In [1]: import numpy as np

In [2]: import numpy.linalg as la

In [3]: np.set_printoptions(precision=2, suppress=True, linewidth=100)

In [4]: W0 = np.array([[-0.1, -0.7, 0.4, 2.2, -0.3, 1.1],
   ...:     [0.3, 1.4, 1.6, -1.8, -0.6, -0.1],
   ...:     [-1.9, 0.4, -0.8, -2.5, 0.7, 2.2],
   ...:     [-1.2, -0.1, 0.4, -0.8, -0.6, 1.2],
   ...:     [0.2, 1.0, -0.3, -0.9, -0.9, -1.1],
   ...:     [-1.7, 0.2, 0.8, -2.2, -0.9, 0.7],
   ...:     [-1.2, 1.3, -0.3, -0.4, -1.0, -1.5],
   ...:     [1.1, -0.1, -0.6, -0.2, -1.8, 0.0]])

In [5]: rng = np.random.default_rng(0)

In [6]: W0[1] = W0[6] + 0.02 * rng.normal(size=6)

In [7]: W0
Out[7]: 
array([[-0.1 , -0.7 ,  0.4 ,  2.2 , -0.3 ,  1.1 ],
       [-1.2 ,  1.3 , -0.29, -0.4 , -1.01, -1.49],
       [-1.9 ,  0.4 , -0.8 , -2.5 ,  0.7 ,  2.2 ],
       [-1.2 , -0.1 ,  0.4 , -0.8 , -0.6 ,  1.2 ],
       [ 0.2 ,  1.  , -0.3 , -0.9 , -0.9 , -1.1 ],
       [-1.7 ,  0.2 ,  0.8 , -2.2 , -0.9 ,  0.7 ],
       [-1.2 ,  1.3 , -0.3 , -0.4 , -1.  , -1.5 ],
       [ 1.1 , -0.1 , -0.6 , -0.2 , -1.8 ,  0.  ]])

In [8]: out = np.array([[3, 1], [1, 0], [0, 2], [2, 0], [3, 3], [1, 2]])

In [9]: la.matrix_rank(np.vstack([W0, out.T]))
Out[9]: np.int64(6)

In [10]: la.matrix_rank(W0 @ out)
Out[10]: np.int64(2)

In [11]: W0 @ out
Out[11]: 
array([[  3.6 ,   2.  ],
       [ -7.62,  -7.79],
       [ -6.  ,   3.  ],
       [ -5.9 ,   0.2 ],
       [ -4.  ,  -5.3 ],
       [-11.3 ,  -1.4 ],
       [ -7.6 ,  -7.8 ],
       [ -2.6 ,  -5.5 ]])

In [12]: np.einsum("ik,kj->ji", W0, out)
Out[12]: 
array([[  3.6 ,  -7.62,  -6.  ,  -5.9 ,  -4.  , -11.3 ,  -7.6 ,  -2.6 ],
       [  2.  ,  -7.79,   3.  ,   0.2 ,  -5.3 ,  -1.4 ,  -7.8 ,  -5.5 ]])

In [13]: np.einsum("ij,ij->", W0, out)
ValueError: operands could not be broadcast together with remapped shapes [original->remapped]: (8,6)->(8,6) (6,2)->(6,2) 


In [14]: K = np.loadtxt("data.csv", delimiter=",")

In [15]: K
Out[15]: 
array([[ 1.9 ,  0.97, -0.84,  0.42, -1.01],
       [-2.14, -3.94,  1.62,  2.01, -1.15],
       [ 2.36,  1.73, -0.3 ,  1.48, -1.14],
       [-1.17, -1.78,  0.4 , -0.43, -0.2 ],
       [ 1.05,  2.25,  0.12, -0.45,  0.45],
       [-0.84, -1.75,  1.9 ,  3.2 , -1.04]])

In [16]: # null space of dimension 1

In [17]: left, sv, Vh = la.svd(K)

In [18]: sv.round(2) + 0
Out[18]: array([7.41, 4.32, 1.74, 0.51, 0.  ])

In [19]: out = left[:, :4] @ np.diag(sv[:4]) @ Vh[:4]

In [20]: la.matrix_rank(out)
Out[20]: np.int64(4)

In [21]: round(np.abs(K - out).max(), 2)
Out[21]: np.float64(0.0)

In [22]: out
Out[22]: 
array([[ 1.9 ,  0.97, -0.84,  0.42, -1.01],
       [-2.14, -3.94,  1.62,  2.01, -1.15],
       [ 2.36,  1.73, -0.3 ,  1.48, -1.14],
       [-1.17, -1.78,  0.4 , -0.43, -0.2 ],
       [ 1.05,  2.25,  0.12, -0.45,  0.45],
       [-0.84, -1.75,  1.9 ,  3.2 , -1.04]])

In [23]: rk = la.matrix_rank(K)

In [24]: rk
Out[24]: np.int64(4)

In [25]: ns = la.svd(K)[2][rk:].T

In [26]: [int(la.matrix_rank(np.delete(K, i, axis=0))) for i in range(6)]
Out[26]: [4, 4, 4, 4, 4, 4]

In [27]: np.allclose(K @ ns, 0)
Out[27]: True

In [28]: [int(la.matrix_rank(K[:i])) for i in range(1, len(K) + 1)]
Out[28]: [1, 2, 3, 4, 4, 4]

In [29]: ns[:, 0] / ns[np.abs(ns[:, 0]).round(6).argmax(), 0]
Out[29]: array([ 1.  , -0.67,  0.36, -0.02,  0.92])

In [30]: np.round(K @ ns, 2) + 0
Out[30]: 
array([[0.],
       [0.],
       [0.],
       [0.],
       [0.],
       [0.]])

In [31]: feats = np.array([[6.9, -8.05, -11.81, 0.04, 8.83],
    ...:     [2.0, -5.12, -7.03, -3.01, 2.07],
    ...:     [7.96, -2.22, -13.32, 0.1, 10.93],
    ...:     [-16.91, -10.87, 0.08, 10.02, -19.07],
    ...:     [3.94, -4.94, -9.97, 2.02, 5.97],
    ...:     [2.9, -2.05, -1.07, -6.11, 1.84]])

In [32]: feats
Out[32]: 
array([[  6.9 ,  -8.05, -11.81,   0.04,   8.83],
       [  2.  ,  -5.12,  -7.03,  -3.01,   2.07],
       [  7.96,  -2.22, -13.32,   0.1 ,  10.93],
       [-16.91, -10.87,   0.08,  10.02, -19.07],
       [  3.94,  -4.94,  -9.97,   2.02,   5.97],
       [  2.9 ,  -2.05,  -1.07,  -6.11,   1.84]])

In [33]: left, sv = la.svd(feats)
ValueError: too many values to unpack (expected 2)


In [34]: left, sv, Vh = la.svd(feats, full_matrices=False)

In [35]: left.shape, sv.shape, Vh.shape
Out[35]: ((6, 5), (5,), (5, 5))

In [36]: np.cumsum(sv ** 2) / np.sum(sv ** 2)
Out[36]: array([0.68, 0.97, 1.  , 1.  , 1.  ])

In [37]: sv
Out[37]: array([35.95, 23.07,  7.57,  2.76,  0.09])

In [38]: np.round(Vh @ Vh.T, 2) + 0
Out[38]: 
array([[1., 0., 0., 0., 0.],
       [0., 1., 0., 0., 0.],
       [0., 0., 1., 0., 0.],
       [0., 0., 0., 1., 0.],
       [0., 0., 0., 0., 1.]])

In [39]: np.round(left.T @ left, 2) + 0
Out[39]: 
array([[1., 0., 0., 0., 0.],
       [0., 1., 0., 0., 0.],
       [0., 0., 1., 0., 0.],
       [0., 0., 0., 1., 0.],
       [0., 0., 0., 0., 1.]])

In [40]: (sv > 1e-8).sum()
Out[40]: np.int64(5)

In [41]: M = np.array([[-3, -2, 3, -1, 0, 2],
    ...:     [-2, -3, -2, 3, -1, 0],
    ...:     [3, -2, -3, -2, 3, -1],
    ...:     [-1, 3, -2, -3, -2, 3],
    ...:     [0, -1, 3, -2, -3, -2],
    ...:     [2, 0, -1, 3, -2, -3]])

In [42]: T = np.stack([K, -2 * K, K[::-1]])

In [43]: la.matrix_rank(T)
Out[43]: array([4, 4, 4])

In [44]: np.einsum("bij,cij->bc", T, T)
Out[44]: 
array([[  76.89, -153.78,  -42.41],
       [-153.78,  307.57,   84.81],
       [ -42.41,   84.81,   76.89]])

In [45]: la.norm(T, axis=(1, 2))
Out[45]: array([ 8.77, 17.54,  8.77])

In [46]: out = la.inv(M)

In [47]: np.round(la.inv(out), 2) + 0
Out[47]: 
array([[-3., -2.,  3., -1.,  0.,  2.],
       [-2., -3., -2.,  3., -1.,  0.],
       [ 3., -2., -3., -2.,  3., -1.],
       [-1.,  3., -2., -3., -2.,  3.],
       [ 0., -1.,  3., -2., -3., -2.],
       [ 2.,  0., -1.,  3., -2., -3.]])

In [48]: round(float(la.det(M) * la.det(out)), 2)
Out[48]: 1.0

In [49]: (np.abs(out) > 1e-9).astype(int)
Out[49]: 
array([[1, 1, 1, 1, 1, 1],
       [1, 1, 1, 1, 1, 1],
       [1, 1, 1, 1, 1, 1],
       [1, 1, 1, 1, 1, 1],
       [1, 1, 1, 1, 1, 1],
       [1, 1, 1, 1, 1, 1]])

In [50]: np.round(la.cond(M), 2)
Out[50]: np.float64(20.68)

In [51]: np.round(M @ out, 2) + 0
Out[51]: 
array([[1., 0., 0., 0., 0., 0.],
       [0., 1., 0., 0., 0., 0.],
       [0., 0., 1., 0., 0., 0.],
       [0., 0., 0., 1., 0., 0.],
       [0., 0., 0., 0., 1., 0.],
       [0., 0., 0., 0., 0., 1.]])

In [52]: np.allclose(out, M.T)
Out[52]: False

In [53]: np.round(la.slogdet(M)[0], 2)
Out[53]: np.float64(1.0)

In [54]: out
Out[54]: 
array([[ 1.01, -0.49,  0.37,  0.29, -0.4 ,  1.11],
       [-0.49,  0.03, -0.24, -0.1 ,  0.08, -0.4 ],
       [ 0.37, -0.24,  0.01, -0.01, -0.1 ,  0.29],
       [ 0.29, -0.1 , -0.01,  0.01, -0.24,  0.37],
       [-0.4 ,  0.08, -0.1 , -0.24,  0.03, -0.49],
       [ 1.11, -0.4 ,  0.29,  0.37, -0.49,  1.01]])

In [55]: np.unique(K.round(6), axis=0).shape
Out[55]: (6, 5)

In [56]: la.inv(K)
LinAlgError: Last 2 dimensions of the array must be square


In [57]: np.abs(np.diag(la.qr(K)[1])) > 1e-9
Out[57]: array([ True,  True,  True,  True, False])

In [58]: np.round(np.trace(la.pinv(K) @ K), 2)
Out[58]: np.float64(4.0)

In [59]: la.lstsq(K[:-1].T, K[-1])[2]
Out[59]: np.int32(4)

In [60]: np.allclose(K[:-1].T @ la.lstsq(K[:-1].T, K[-1])[0], K[-1])
Out[60]: True

In [61]: E = np.loadtxt("m.csv", delimiter=",")

In [62]: E
Out[62]: 
array([[-0.98, -0.4 , -0.21, -1.  ,  0.98,  0.96,  0.69],
       [ 0.6 ,  0.03,  0.29,  0.74, -0.52, -0.5 , -0.34],
       [ 0.74, -0.97,  1.  , -0.87,  0.94, -0.4 , -0.99],
       [-0.13,  0.95, -1.  ,  0.96, -0.96, -0.17,  0.96],
       [ 0.87,  0.83, -0.98,  1.  , -0.99, -0.85,  0.46],
       [-0.79, -0.74,  0.95, -0.99,  0.96,  0.76, -0.38],
       [ 0.15,  0.54, -0.89,  0.73, -0.67, -0.21,  0.49],
       [ 0.98, -0.05,  0.89,  1.  , -0.95, -0.95, -0.87],
       [-0.08, -0.11,  0.23, -0.24,  0.19,  0.08, -0.07],
       [ 0.56,  0.96, -1.  ,  1.  , -0.99, -0.66,  0.93],
       [-0.06, -0.7 ,  0.97, -0.81,  0.78,  0.18, -0.7 ],
       [-0.58, -0.12, -0.06, -0.77,  0.58,  0.49,  0.24],
       [ 1.  , -0.72,  1.  ,  1.  , -0.93, -0.99, -0.99],
       [-0.44, -0.78,  0.98, -0.96,  0.92,  0.49, -0.68],
       [ 0.06, -0.98,  1.  , -0.99,  0.99,  0.29, -0.98],
       [-0.99, -0.79,  0.82, -1.  ,  1.  ,  0.98,  0.4 ],
       [ 0.24,  0.32, -0.6 ,  0.62, -0.52, -0.24,  0.21],
       [-0.47, -0.52,  0.81, -0.88,  0.79,  0.45, -0.3 ]])

In [63]: w1 = np.array([[1, 2, 1],
    ...:     [0, 0, 1],
    ...:     [2, 0, 0],
    ...:     [1, 1, 0],
    ...:     [1, 2, 2],
    ...:     [1, 0, 0],
    ...:     [0, 2, 1]])

In [64]: c = np.array([0, 0, 0])

In [65]: H = np.maximum(E @ w1 + c, 0)

In [66]: (H > 0).mean(axis=0)
Out[66]: array([0.61, 0.44, 0.61])

In [67]: (H > 0).astype(int)
Out[67]: 
array([[0, 1, 1],
       [1, 1, 0],
       [1, 1, 1],
       [0, 1, 0],
       [0, 1, 1],
       [1, 0, 1],
       [0, 1, 0],
       [1, 0, 0],
       [1, 0, 1],
       [0, 1, 1],
       [1, 0, 1],
       [0, 0, 1],
       [1, 0, 0],
       [1, 0, 0],
       [1, 0, 1],
       [1, 0, 1],
       [0, 1, 0],
       [1, 0, 1]])

In [68]: la.matrix_rank(H)
Out[68]: np.int64(3)

In [69]: cent = np.array([[2, -1], [0, 1], [0, 0]])

In [70]: w1 @ cent
Out[70]: 
array([[ 2,  1],
       [ 0,  0],
       [ 4, -2],
       [ 2,  0],
       [ 2,  1],
       [ 2, -1],
       [ 0,  2]])

In [71]: (H @ cent).round(6).argmax(axis=1)
Out[71]: array([1, 0, 0, 1, 1, 0, 1, 0, 0, 1, 0, 0, 0, 0, 0, 0, 1, 0])

In [72]: Xc = (E - E.mean(axis=0)) / E.std(axis=0)

In [73]: np.argwhere(np.abs(Xc) > 2)
Out[73]: array([], shape=(0, 2), dtype=int64)

In [74]: c = la.lstsq(np.delete(Xc, 6, axis=1), Xc[:, 6])[0]

In [75]: np.abs(c).argmax()
Out[75]: np.int64(0)

In [76]: round(float(1 - np.var(Xc[:, 6] - np.delete(Xc, 6, axis=1) @ c)), 2)
Out[76]: 0.93

In [77]: lab = E[:, 2] > np.median(E[:, 2])

In [78]: f = E[lab].mean(axis=0) - E[~lab].mean(axis=0)

In [79]: ((E - E.mean(axis=0)) @ f > 0).astype(int)
Out[79]: array([1, 0, 1, 0, 0, 1, 0, 0, 1, 0, 1, 1, 1, 1, 1, 1, 0, 1])

In [80]: np.argsort(-np.abs(f).round(6), kind="stable")
Out[80]: array([2, 1, 6, 3, 4, 5, 0])

In [81]: lab.astype(int)
Out[81]: array([0, 0, 1, 0, 0, 1, 0, 1, 0, 0, 1, 0, 1, 1, 1, 1, 0, 1])

In [82]: f = np.array([3, 3, 1, 4, 4, 3])

In [83]: m1 = f[np.abs(np.subtract.outer(np.arange(6), np.arange(6)))]

In [84]: m1
Out[84]: 
array([[3, 3, 1, 4, 4, 3],
       [3, 3, 3, 1, 4, 4],
       [1, 3, 3, 3, 1, 4],
       [4, 1, 3, 3, 3, 1],
       [4, 4, 1, 3, 3, 3],
       [3, 4, 4, 1, 3, 3]])

In [85]: # symmetric, so the eigenvalues are real

In [86]: vals, evecs = la.eigh(m1)

In [87]: vec = np.array([3, 3, 3, -2, 3, 3])

In [88]: (np.sign(evecs[:, -1].round(6)) == np.sign(evecs[0, -1].round(6))).astype(int)
Out[88]: array([1, 1, 1, 1, 1, 1])

In [89]: evecs * np.abs(vals) @ evecs.T
Out[89]: 
array([[4.95, 2.69, 2.22, 2.51, 3.64, 1.95],
       [2.69, 4.88, 2.16, 2.04, 2.62, 3.64],
       [2.22, 2.16, 4.84, 1.24, 2.04, 2.51],
       [2.51, 2.04, 1.24, 4.84, 2.16, 2.22],
       [3.64, 2.62, 2.04, 2.16, 4.88, 2.69],
       [1.95, 3.64, 2.51, 2.22, 2.69, 4.95]])

In [90]: out = np.c_[W0[:, :3] @ np.array([[3, 5, 4], [2, 2, 2], [4, 4, 2]]), np.array([-1, -2, -1, 2, 1, -2, -1, 1])]

In [91]: out
Out[91]: 
array([[ -0.1 ,  -0.3 ,  -1.  ,  -1.  ],
       [ -2.15,  -4.54,  -2.77,  -2.  ],
       [ -8.1 , -11.9 ,  -8.4 ,  -1.  ],
       [ -2.2 ,  -4.6 ,  -4.2 ,   2.  ],
       [  1.4 ,   1.8 ,   2.2 ,   1.  ],
       [ -1.5 ,  -4.9 ,  -4.8 ,  -2.  ],
       [ -2.2 ,  -4.6 ,  -2.8 ,  -1.  ],
       [  0.7 ,   2.9 ,   3.  ,   1.  ]])

In [92]: np.round(la.lstsq(W0, out[:, 0])[0], 2) + 0
Out[92]: array([3., 2., 4., 0., 0., 0.])

In [93]: np.round(la.norm(out - W0 @ la.lstsq(W0, out)[0], axis=0), 2) + 0
Out[93]: array([0., 0., 0., 3.])

In [94]: la.matrix_rank(np.c_[W0, out])
Out[94]: np.int64(7)

In [95]: out = W0 / la.norm(W0, axis=1, keepdims=True)

In [96]: gram = out @ out.T

In [97]: np.argwhere(np.triu(np.abs(gram) > 0.95, 1))
Out[97]: array([[1, 6]])

In [98]: (np.abs(gram) > 0.9).astype(int)
Out[98]: 
array([[1, 0, 0, 0, 0, 0, 0, 0],
       [0, 1, 0, 0, 0, 0, 1, 0],
       [0, 0, 1, 0, 0, 0, 0, 0],
       [0, 0, 0, 1, 0, 0, 0, 0],
       [0, 0, 0, 0, 1, 0, 0, 0],
       [0, 0, 0, 0, 0, 1, 0, 0],
       [0, 1, 0, 0, 0, 0, 1, 0],
       [0, 0, 0, 0, 0, 0, 0, 1]])

In [99]: la.norm(out, axis=1)
Out[99]: array([1., 1., 1., 1., 1., 1., 1., 1.])
